% ipython --no-banner

In [1]: import numpy as np

In [2]: np.set_printoptions(precision=2, suppress=True, linewidth=140)

In [3]: rnd = lambda a: np.round(a, 2) + 0

In [4]: r0 = np.array([2, -1, 0]) + 0.5

In [5]: W0 = np.eye(3) - 2 * np.outer(r0, r0) / (r0 @ r0)

In [6]: rnd(W0)
Out[6]: 
array([[-0.85,  0.37, -0.37],
       [ 0.37,  0.93,  0.07],
       [-0.37,  0.07,  0.93]])

In [7]: x = np.array([2, 2, -1])

In [8]: h = np.maximum(W0 @ x, 0)

In [9]: rnd(np.maximum(W0 @ (3 * x), 0))
Out[9]: array([0.  , 7.56, 0.  ])

In [10]: rnd(h)
Out[10]: array([0.  , 2.52, 0.  ])

In [11]: rnd(np.maximum(W0 @ x, 0) - np.maximum(-W0 @ x, 0))
Out[11]: array([-0.59,  2.52, -1.52])

In [12]: rnd(np.tanh(W0 @ x))
Out[12]: array([-0.53,  0.99, -0.91])

In [13]: ev, V = np.linalg.eigh(W0)

In [14]: x = np.array([9, -4, -2])

In [15]: rnd(V * np.maximum(ev, 0) @ V.T)
Out[15]: 
array([[ 0.07,  0.19, -0.19],
       [ 0.19,  0.96,  0.04],
       [-0.19,  0.04,  0.96]])

In [16]: rnd(x @ W0 @ x)
Out[16]: np.float64(-62.63)

In [17]: rnd(np.linalg.norm(W0))
Out[17]: np.float64(1.73)

In [18]: rnd(np.linalg.svd(W0, compute_uv=False))
Out[18]: array([1., 1., 1.])

In [19]: rnd(W0.mean(axis=0))
Out[19]: array([-0.28,  0.46,  0.21])

In [20]: W0.shape
Out[20]: (3, 3)

In [21]: rnd(np.diff(W0, axis=0))
Out[21]: 
array([[ 1.22,  0.56,  0.44],
       [-0.74, -0.85,  0.85]])

In [22]: rnd(np.abs(W0).max())
Out[22]: np.float64(0.93)

In [23]: rnd(W0 - W0[0])
Out[23]: 
array([[ 0.  ,  0.  ,  0.  ],
       [ 1.22,  0.56,  0.44],
       [ 0.48, -0.3 ,  1.3 ]])

In [24]: feats = np.load("m.npy")

In [25]: feats
Out[25]: 
array([[0, 0, 0, 6, 3, 6],
       [0, 0, 0, 0, 9, 9],
       [0, 0, 0, 6, 3, 9],
       [6, 3, 6, 0, 0, 0],
       [0, 9, 9, 0, 0, 0],
       [6, 3, 9, 0, 0, 0]])

In [26]: rnd(np.linalg.det(feats))
Out[26]: np.float64(-26244.0)

In [27]: feats.inv()
AttributeError: 'numpy.ndarray' object has no attribute 'inv'


In [28]: (feats + feats.T) / 2
Out[28]: 
array([[0. , 0. , 0. , 6. , 1.5, 6. ],
       [0. , 0. , 0. , 1.5, 9. , 6. ],
       [0. , 0. , 0. , 6. , 6. , 9. ],
       [6. , 1.5, 6. , 0. , 0. , 0. ],
       [1.5, 9. , 6. , 0. , 0. , 0. ],
       [6. , 6. , 9. , 0. , 0. , 0. ]])

In [29]: np.trace(feats)
Out[29]: np.int64(0)

In [30]: (feats - feats.T) / 2
Out[30]: 
array([[ 0. ,  0. ,  0. ,  0. ,  1.5,  0. ],
       [ 0. ,  0. ,  0. , -1.5,  0. ,  3. ],
       [ 0. ,  0. ,  0. ,  0. , -3. ,  0. ],
       [ 0. ,  1.5,  0. ,  0. ,  0. ,  0. ],
       [-1.5,  0. ,  3. ,  0. ,  0. ,  0. ],
       [ 0. , -3. ,  0. ,  0. ,  0. ,  0. ]])

In [31]: np.linalg.matrix_power(feats, 3)
Out[31]: 
array([[   0,    0,    0, 1134, 1134, 2052],
       [   0,    0,    0, 1296, 1620, 2754],
       [   0,    0,    0, 1404, 1350, 2484],
       [1134, 1134, 2052,    0,    0,    0],
       [1296, 1620, 2754,    0,    0,    0],
       [1404, 1350, 2484,    0,    0,    0]])

In [32]: np.allclose(feats @ feats.T, feats.T @ feats)
Out[32]: False

In [33]: m1 = np.load("sample8.npy")

In [34]: m1
Out[34]: 
array([[12,  2,  4,  2],
       [12,  2,  4,  2],
       [ 6,  1,  2,  1]])

In [35]: # column 3 repeats column 1

In [36]: rank = np.linalg.matrix_rank(m1)

In [37]: rank
Out[37]: np.int64(1)

In [38]: N = np.linalg.svd(m1)[2][rank:].T

In [39]: [int(np.linalg.matrix_rank(m1[:i])) for i in range(1, len(m1) + 1)]
Out[39]: [1, 1, 1]

In [40]: np.allclose(m1 @ N, 0)
Out[40]: True

In [41]: N.shape
Out[41]: (4, 3)

In [42]: Uu, sig, vt = np.linalg.svd(m1)

In [43]: np.argmax(sig[:-1] / (sig[1:] + 1e-6)) + 1
Out[43]: np.int64(1)

In [44]: A2 = Uu[:, :1] @ np.diag(sig[:1]) @ vt[:1]

In [45]: rnd(np.abs(m1 - A2).max())
Out[45]: np.float64(0.0)

In [46]: rnd(A2)
Out[46]: 
array([[12.,  2.,  4.,  2.],
       [12.,  2.,  4.,  2.],
       [ 6.,  1.,  2.,  1.]])

In [47]: rnd(np.linalg.norm(m1 - A2) / np.linalg.norm(m1))
Out[47]: np.float64(0.0)

In [48]: np.linalg.matrix_rank(A2, rtol=0.1)
Out[48]: np.int64(1)

In [49]: rnd(np.linalg.norm(A2, 2) / np.linalg.norm(A2))
Out[49]: np.float64(1.0)

In [50]: np.argsort(-np.linalg.norm(A2, axis=0).round(6), kind="stable")[:3]
Out[50]: array([0, 2, 1])

In [51]: W1 = np.array([[2, -1, -1, -1, 1, -3],
    ...:     [3, -3, -2, -2, -3, -3],
    ...:     [-3, 0, -3, 1, -2, -1],
    ...:     [-2, 1, 2, 2, -2, 2]])

In [52]: coef = np.array([1, 0, 2, 0, 2, 1])

In [53]: act = np.maximum(m1 @ W1 + coef, 0)

In [54]: (act > 0).mean(axis=0)
Out[54]: array([1., 0., 0., 0., 0., 0.])

In [55]: C = np.array([[-3, 3], [-1, 1], [2, -2], [2, 3], [-1, 2], [-3, -1]])

In [56]: act @ C
Out[56]: 
array([[-45,  45],
       [-45,  45],
       [-24,  24]])

In [57]: (act @ C).round(6).argmax(axis=1)
Out[57]: array([1, 1, 1])

In [58]: A = np.load("mat.npy")

In [59]: A
Out[59]: 
array([[3, 3, 3, 3],
       [2, 2, 1, 0],
       [2, 2, 1, 0],
       [0, 3, 1, 1]])

In [60]: # rows 1 and 2 are equal

In [61]: r0, r1 = feats[0], feats[1]

In [62]: r0 @ r1
Out[62]: np.int64(81)

In [63]: p = (r0 @ r1) / (r0 @ r0) * r0

In [64]: (r1 - p) @ r0
Out[64]: np.float64(0.0)

In [65]: p
Out[65]: array([0., 0., 0., 6., 3., 6.])

In [66]: rnd(np.linalg.norm(r0 + r1) ** 2 + np.linalg.norm(r0 - r1) ** 2)
Out[66]: np.float64(486.0)

In [67]: np.linalg.matrix_rank(np.outer(r0, r1))
Out[67]: np.int64(1)
